$ python -q
>>> import numpy as np
>>> np.set_printoptions(suppress=True, linewidth=100)
>>> def tidy(a):
...     return np.round(a, 2) + 0
... 
>>> rng = np.random.default_rng(330083)
>>> J = (rng.random((8, 8)) < 0.3) + np.eye(8)
>>> J /= J.sum(axis=1, keepdims=True)
>>> print(tidy(J))
[[0.33 0.   0.33 0.   0.   0.   0.33 0.  ]
 [0.   0.67 0.   0.   0.   0.   0.33 0.  ]
 [0.   0.2  0.4  0.   0.2  0.   0.2  0.  ]
 [0.17 0.   0.   0.17 0.17 0.17 0.17 0.17]
 [0.   0.33 0.   0.   0.33 0.   0.   0.33]
 [0.   0.   0.   0.   0.   0.67 0.33 0.  ]
 [0.   0.   0.   0.25 0.   0.25 0.25 0.25]
 [0.   0.   0.   0.   0.25 0.   0.25 0.5 ]]
>>> B = np.linalg.inv(J)
>>> print(tidy(J @ B))
[[1. 0. 0. 0. 0. 0. 0. 0.]
 [0. 1. 0. 0. 0. 0. 0. 0.]
 [0. 0. 1. 0. 0. 0. 0. 0.]
 [0. 0. 0. 1. 0. 0. 0. 0.]
 [0. 0. 0. 0. 1. 0. 0. 0.]
 [0. 0. 0. 0. 0. 1. 0. 0.]
 [0. 0. 0. 0. 0. 0. 1. 0.]
 [0. 0. 0. 0. 0. 0. 0. 1.]]
>>> print(np.allclose(B, J.T))
False
>>> q, r_ = np.linalg.qr(J)
>>> print(q.shape, r_.shape)
(8, 8) (8, 8)
>>> print(tidy(np.trace(q @ q.T)))
8.0
>>> print(tidy(abs(r_[0, 0])), tidy(np.linalg.norm(J[:, 0])))
0.37 0.37
>>> print(tidy(q @ r_))
[[0.33 0.   0.33 0.   0.   0.   0.33 0.  ]
 [0.   0.67 0.   0.   0.   0.   0.33 0.  ]
 [0.   0.2  0.4  0.   0.2  0.   0.2  0.  ]
 [0.17 0.   0.   0.17 0.17 0.17 0.17 0.17]
 [0.   0.33 0.   0.   0.33 0.   0.   0.33]
 [0.   0.   0.   0.   0.   0.67 0.33 0.  ]
 [0.   0.   0.   0.25 0.   0.25 0.25 0.25]
 [0.   0.   0.   0.   0.25 0.   0.25 0.5 ]]
>>> B = J + rng.integers(-2, 3, (8, 7)) @ rng.integers(-2, 3, (7, 8))
>>> print(tidy(B))
[[ 2.33  7.   -1.67  0.   -6.   -3.    5.33 -2.  ]
 [ 0.    6.67  1.    0.    0.    6.    0.33 -4.  ]
 [ 8.   -5.8  14.4  -9.   20.2  -4.   -0.8  -2.  ]
 [-3.83  2.   -1.   -1.83 -5.83  5.17  6.17  0.17]
 [ 1.    7.33  2.    0.   -1.67  4.   -3.   -8.67]
 [ 4.    1.    0.   -5.   -2.    1.67  6.33 -2.  ]
 [ 6.   -2.    1.    0.25  4.    7.25  4.25  4.25]
 [ 3.    6.    6.    6.   -5.75 14.    0.25 -6.5 ]]
>>> print(tidy(np.linalg.svd(B - J, compute_uv=False)))
[31.29 22.88 13.35 12.68  6.96  4.9   3.65  0.  ]
>>> print(np.linalg.matrix_rank(B - J, tol=1e-8))
7
>>> print(tidy(np.linalg.matrix_power(J, 100)))
[[0.02 0.11 0.01 0.07 0.1  0.22 0.25 0.22]
 [0.02 0.11 0.01 0.07 0.1  0.22 0.25 0.22]
 [0.02 0.11 0.01 0.07 0.1  0.22 0.25 0.22]
 [0.02 0.11 0.01 0.07 0.1  0.22 0.25 0.22]
 [0.02 0.11 0.01 0.07 0.1  0.22 0.25 0.22]
 [0.02 0.11 0.01 0.07 0.1  0.22 0.25 0.22]
 [0.02 0.11 0.01 0.07 0.1  0.22 0.25 0.22]
 [0.02 0.11 0.01 0.07 0.1  0.22 0.25 0.22]]
>>> print(J @ np.ones(8))
[1. 1. 1. 1. 1. 1. 1. 1.]
>>> print(tidy(np.sort(np.abs(np.linalg.eigvals(J)))[::-1]))
[1.   0.67 0.6  0.46 0.46 0.22 0.22 0.11]
>>> pr = np.eye(8)[2]
>>> for _ in range(3):
...     pr = pr @ J
...     print(pr.round(2))
... 
[0.  0.2 0.4 0.  0.2 0.  0.2 0. ]
[0.   0.28 0.16 0.05 0.15 0.05 0.2  0.12]
[0.01 0.27 0.06 0.06 0.12 0.09 0.23 0.16]
>>> F = np.load("out15.npy")
>>> print(F)
[[-1.5  0.5  1.5]
 [-1.7  1.1 -0.4]
 [ 0.8  0.8  0.7]
 [ 1.4 -0.4  0.4]
 [-0.1 -0.4 -0.6]
 [-0.9 -1.3  0.2]
 [-1.3  0.3  1.8]
 [ 0.6  1.8  0.2]
 [ 0.5 -0.9  1.1]
 [ 1.1 -2.   0.1]
 [-0.1 -1.4 -1.7]
 [-0.6  0.2 -0.5]
 [ 0.4  2.4  0.5]
 [ 0.8 -0.3  1.1]
 [ 0.8 -0.6 -1.5]
 [ 6.  18.   2. ]
 [ 1.8  0.7  1.9]
 [ 0.9  0.   0.1]
 [ 0.9 -0.5 -0.8]
 [-1.5  0.9  0.7]
 [-0.7 -0.1  0.6]]
>>> # row 15 dominates
>>> P = F @ np.linalg.solve(F.T @ F, F.T)
>>> print(tidy(np.linalg.eigvalsh(P)))
[0. 0. 0. 0. 0. 0. 0. 0. 0. 0. 0. 0. 0. 0. 0. 0. 0. 0. 1. 1. 1.]
>>> print(np.allclose(P @ P, P))
True
>>> print(np.linalg.matrix_rank(np.eye(21) - P))
18
>>> vec = np.array([1, 3, 3])
>>> print(np.sign((F @ vec).round(6)))
[ 1.  1.  1.  1. -1. -1.  1.  1.  1. -1. -1. -1.  1.  1. -1.  1.  1.  1. -1.  1.  1.]
>>> print(tidy(F * vec))
[[-1.5  1.5  4.5]
 [-1.7  3.3 -1.2]
 [ 0.8  2.4  2.1]
 [ 1.4 -1.2  1.2]
 [-0.1 -1.2 -1.8]
 [-0.9 -3.9  0.6]
 [-1.3  0.9  5.4]
 [ 0.6  5.4  0.6]
 [ 0.5 -2.7  3.3]
 [ 1.1 -6.   0.3]
 [-0.1 -4.2 -5.1]
 [-0.6  0.6 -1.5]
 [ 0.4  7.2  1.5]
 [ 0.8 -0.9  3.3]
 [ 0.8 -1.8 -4.5]
 [ 6.  54.   6. ]
 [ 1.8  2.1  5.7]
 [ 0.9  0.   0.3]
 [ 0.9 -1.5 -2.4]
 [-1.5  2.7  2.1]
 [-0.7 -0.3  1.8]]
>>> print(tidy(F @ vec))
[ 4.5  0.4  5.3  1.4 -3.1 -4.2  5.   6.6  1.1 -4.6 -9.4 -1.5  9.1  3.2 -5.5 66.   9.6  1.2 -3.
  3.3  0.8]
>>> print(F @ np.eye(3)[1])
[ 0.5  1.1  0.8 -0.4 -0.4 -1.3  0.3  1.8 -0.9 -2.  -1.4  0.2  2.4 -0.3 -0.6 18.   0.7  0.  -0.5
  0.9 -0.1]
>>> B = F / np.linalg.norm(F, axis=1, keepdims=True)
>>> cov = B @ B.T
>>> print(tidy(np.degrees(np.arccos(np.clip(cov[4, 13], -1, 1)))))
127.69
